>>> import numpy as np
>>> np.set_printoptions(suppress=True, linewidth=100)
>>> out = np.array([[2], [3], [3]])
>>> data = np.block([[np.zeros((3, 3)), out], [out.T, np.zeros((1, 1))]])
>>> data
array([[0., 0., 0., 2.],
       [0., 0., 0., 3.],
       [0., 0., 0., 3.],
       [2., 3., 3., 0.]])
>>> x0 = np.array([1, -1, 1, 0])
>>> h1 = np.maximum(data @ x0, 0)
>>> np.maximum(data @ (3 * x0), 0)
array([0., 0., 0., 6.])
>>> data * (h1 > 1e-9)[:, None]
array([[0., 0., 0., 0.],
       [0., 0., 0., 0.],
       [0., 0., 0., 0.],
       [2., 3., 3., 0.]])
>>> mat = np.loadtxt("sample7.csv", delimiter=",")
>>> mat.round(3)
array([[0.667, 0.   , 0.   , 0.333],
       [0.2  , 0.2  , 0.6  , 0.   ],
       [0.25 , 0.25 , 0.25 , 0.25 ],
       [0.143, 0.429, 0.   , 0.429]])
>>> # a transition matrix
>>> np.linalg.matrix_rank(mat, rtol=0.1)
np.int64(3)
>>> np.argsort(-np.linalg.norm(mat, axis=0).round(6), kind="stable")[:3]
array([0, 2, 3])
>>> np.round(np.abs(np.linalg.svd(mat)[2][-1]), 3)
array([0.343, 0.578, 0.297, 0.678])
>>> mat @ np.ones(4)
array([1., 1., 1., 1.])
>>> np.round(np.sort(np.abs(np.linalg.eigvals(mat)))[::-1], 3)
array([1.   , 0.328, 0.12 , 0.12 ])
>>> p = np.eye(4)[1]
>>> for _ in range(3):
...     p = p @ mat
...     print(p.round(3))
... 
[0.2 0.2 0.6 0. ]
[0.323 0.19  0.27  0.217]
[0.352 0.198 0.182 0.268]
>>> U, sig, Vh = np.linalg.svd(mat)
>>> np.argmax(sig[:-1] / (sig[1:] + 1e-6)) + 1
np.int64(3)
>>> out = U[:, :3] @ np.diag(sig[:3]) @ Vh[:3]
>>> np.linalg.matrix_rank(mat, rtol=0.05)
np.int64(3)
>>> np.linalg.matrix_rank(out)
np.int64(3)
>>> round(float(np.linalg.norm(mat - out) / np.linalg.norm(mat)), 3)
0.013
>>> out = np.array([[9, 6, 3], [0, 8, 1], [7, 2, 1], [8, 7, 7]])
>>> np.vstack([mat, out.T]).shape
(7, 4)
>>> np.round(out.T @ mat.T, 3)
array([[8.667, 6.   , 6.   , 4.714],
       [6.333, 4.   , 5.75 , 7.286],
       [4.333, 1.4  , 3.   , 3.857]])
>>> np.round(np.einsum("ij,ij->i", mat, mat), 3)
array([0.556, 0.44 , 0.25 , 0.388])
>>> np.linalg.matrix_rank(mat @ out)
np.int64(3)
>>> np.round(np.einsum("ij->j", mat), 3)
array([1.26 , 0.879, 0.85 , 1.012])
>>> x0 = np.array([0, 0, -3, -3])
>>> target = mat @ x0
>>> target.round(3)
array([-1.   , -1.8  , -1.5  , -1.286])
>>> np.round(np.linalg.solve(mat, target + mat[:, 1]), 3) + 0
array([ 0.,  1., -3., -3.])
>>> feats = np.load("arr.npy")
>>> feats
array([[-0.029, 90.63 , 69.157],
       [-0.778, 90.093, 69.719],
       [-0.436, 88.779, 69.759],
       [ 0.255, 89.55 , 70.85 ],
       [ 0.304, 88.933, 70.225],
       [-0.167, 92.298, 69.928],
       [-0.502, 89.79 , 69.39 ],
       [-0.092, 89.698, 69.283],
       [ 1.568, 90.952, 67.74 ],
       [ 0.655, 91.485, 68.95 ],
       [ 2.06 , 89.922, 71.522],
       [ 0.078, 91.132, 70.731],
       [ 1.19 , 87.015, 70.948],
       [-0.991, 88.806, 71.111],
       [-0.899, 89.609, 71.387],
       [-1.657, 90.548, 70.158],
       [ 0.566, 89.398, 71.209],
       [ 0.636, 90.622, 71.381],
       [ 2.338, 89.975, 69.803],
       [ 0.926, 91.396, 70.245],
       [-0.271, 89.617, 69.907],
       [-0.174, 90.171, 69.651],
       [-1.146, 91.714, 70.362],
       [ 0.454, 90.891, 69.353],
       [-1.105, 89.332, 69.218],
       [ 0.47 , 89.907, 69.808]])
>>> Xc = feats - feats.mean(axis=0)
>>> vecs = np.linalg.svd(Xc)[2][:1]
>>> out = Xc - Xc @ vecs.T @ vecs
>>> np.linalg.norm(out, axis=1).round(6).argmax()
np.int64(10)
>>> np.round(np.diag(vecs.T @ vecs), 3)
array([0.001, 0.786, 0.213])
>>> np.round(np.cov(Xc @ vecs.T, rowvar=False), 3)
np.float64(1.384)
>>> np.round((Xc @ vecs.T).std(axis=0), 3)
array([1.154])
>>> np.round(out.std(axis=0), 3)
array([0.961, 0.368, 0.706])
>>> cov = np.cov(feats, rowvar=False)
>>> np.round(np.corrcoef(feats.T), 3)
array([[ 1.   , -0.021, -0.011],
       [-0.021,  1.   , -0.298],
       [-0.011, -0.298,  1.   ]])
>>> np.argsort(-feats.std(axis=0).round(6), kind="stable")
array([1, 0, 2])
>>> cov.shape
(3, 3)
>>> np.argwhere(np.triu(np.abs(np.corrcoef(feats.T)) > 0.8, 1))
array([], shape=(0, 2), dtype=int64)
>>> np.round(np.median(feats, axis=0), 3)
array([ 0.024, 89.948, 69.917])
>>> d = np.linalg.norm(feats[:, None] - feats[None], axis=-1)
>>> (d + 1e9 * np.eye(26)).round(6).argmin(axis=1)
array([23,  6, 20, 16,  3, 22,  7,  6,  9, 23, 17, 17,  4, 14, 13,  1,  3, 11, 10, 11,  6,  6,  5,
        0,  6, 21])
>>> np.flatnonzero(d[4] < d.mean() / 2)
array([ 2,  3,  4, 20, 25])
>>> d.shape
(26, 26)
>>> np.unravel_index(d.round(6).argmax(), d.shape)
(np.int64(5), np.int64(12))
>>> t3 = np.stack([feats, 5 * feats, feats[::-1]])
>>> (t3 @ feats.T).shape
(3, 26, 26)
>>> np.linalg.matrix_rank(t3)
array([3, 3, 3])
>>> np.linalg.matrix_rank(t3.reshape(3, -1))
np.int64(2)
>>> Xc = feats - feats.mean(axis=0)
>>> U, sig, Vh = np.linalg.svd(Xc, full_matrices=False)
>>> sig.round(3)
array([5.882, 4.905, 4.052])
>>> round((sig ** 2).sum() ** 2 / (sig ** 4).sum(), 3)
np.float64(2.755)
>>> np.round(Vh[0] * np.sign(Vh[0, np.abs(Vh[0]).argmax()]), 3)
array([-0.037,  0.886, -0.461])
>>> (np.sign(U[:, 0]) == np.sign(U[0, 0])).astype(int)
array([1, 1, 0, 0, 0, 1, 1, 1, 1, 1, 0, 1, 0, 0, 0, 1, 0, 0, 0, 1, 0, 1, 1, 1, 0, 0])
>>> np.abs(U[:, 0]).argmax()
np.int64(12)
>>> np.round(Xc.mean(axis=0), 3) + 0
array([0., 0., 0.])
>>> np.abs(Vh[0]).argmax()
np.int64(1)
>>> F = np.tanh(np.array([[1.4, 1.7],
...     [0.6, 0.9],
...     [0.3, 0.8],
...     [0.5, 0.8],
...     [-0.3, 0.6],
...     [1.9, 1.6],
...     [1.0, 0.7],
...     [-1.7, 1.5],
...     [-0.7, -0.4],
...     [0.8, -0.2],
...     [1.2, -0.2],
...     [-0.3, -0.1],
...     [1.6, -1.5],
...     [-0.3, -1.2],
...     [0.0, 1.5],
...     [0.2, 1.1],
...     [-0.3, 1.0],
...     [0.8, 0.4],
...     [-1.1, -0.5],
...     [0.3, 1.0]]) @ np.array([[-1.9, -0.6, 0.8], [-0.6, 0.0, -0.6]]))
>>> F.round(3)
array([[-0.999, -0.686,  0.1  ],
       [-0.933, -0.345, -0.06 ],
       [-0.782, -0.178, -0.235],
       [-0.892, -0.291, -0.08 ],
       [ 0.207,  0.178, -0.537],
       [-1.   , -0.814,  0.508],
       [-0.981, -0.537,  0.363],
       [ 0.981,  0.77 , -0.978],
       [ 0.917,  0.397, -0.31 ],
       [-0.885, -0.446,  0.641],
       [-0.974, -0.617,  0.793],
       [ 0.558,  0.178, -0.178],
       [-0.973, -0.744,  0.975],
       [ 0.859,  0.178,  0.446],
       [-0.716,  0.   , -0.716],
       [-0.778, -0.119, -0.462],
       [-0.03 ,  0.178, -0.686],
       [-0.943, -0.446,  0.38 ],
       [ 0.983,  0.578, -0.523],
       [-0.824, -0.178, -0.345]])
>>> labels = F[:, 0] > np.median(F[:, 0])
>>> f = F[labels].mean(axis=0) - F[~labels].mean(axis=0)
>>> labels.astype(int)
array([0, 0, 1, 0, 1, 0, 0, 1, 1, 0, 0, 1, 0, 1, 1, 1, 1, 0, 1, 0])
>>> np.argsort(-np.abs(f).round(6), kind="stable")
array([0, 2, 1])
>>> Xc = F - F.mean(axis=0)
>>> vecs = np.linalg.svd(Xc)[2][:2]
>>> out = Xc - Xc @ vecs.T @ vecs
>>> np.round((Xc @ vecs.T).std(axis=0), 3)
array([0.935, 0.435])
>>> np.round(out.std(axis=0), 3)
array([0.028, 0.072, 0.027])
>>> Q, vecs = np.linalg.qr(F[:, :1])[0], np.linalg.qr(F[:, 1:])[0]
>>> sig = np.linalg.svd(Q.T @ vecs, compute_uv=False)
>>> (sig > 0.9).sum()
np.int64(1)
>>> np.round(np.degrees(np.arccos(sig.clip(0, 1))), 3)
array([15.457])
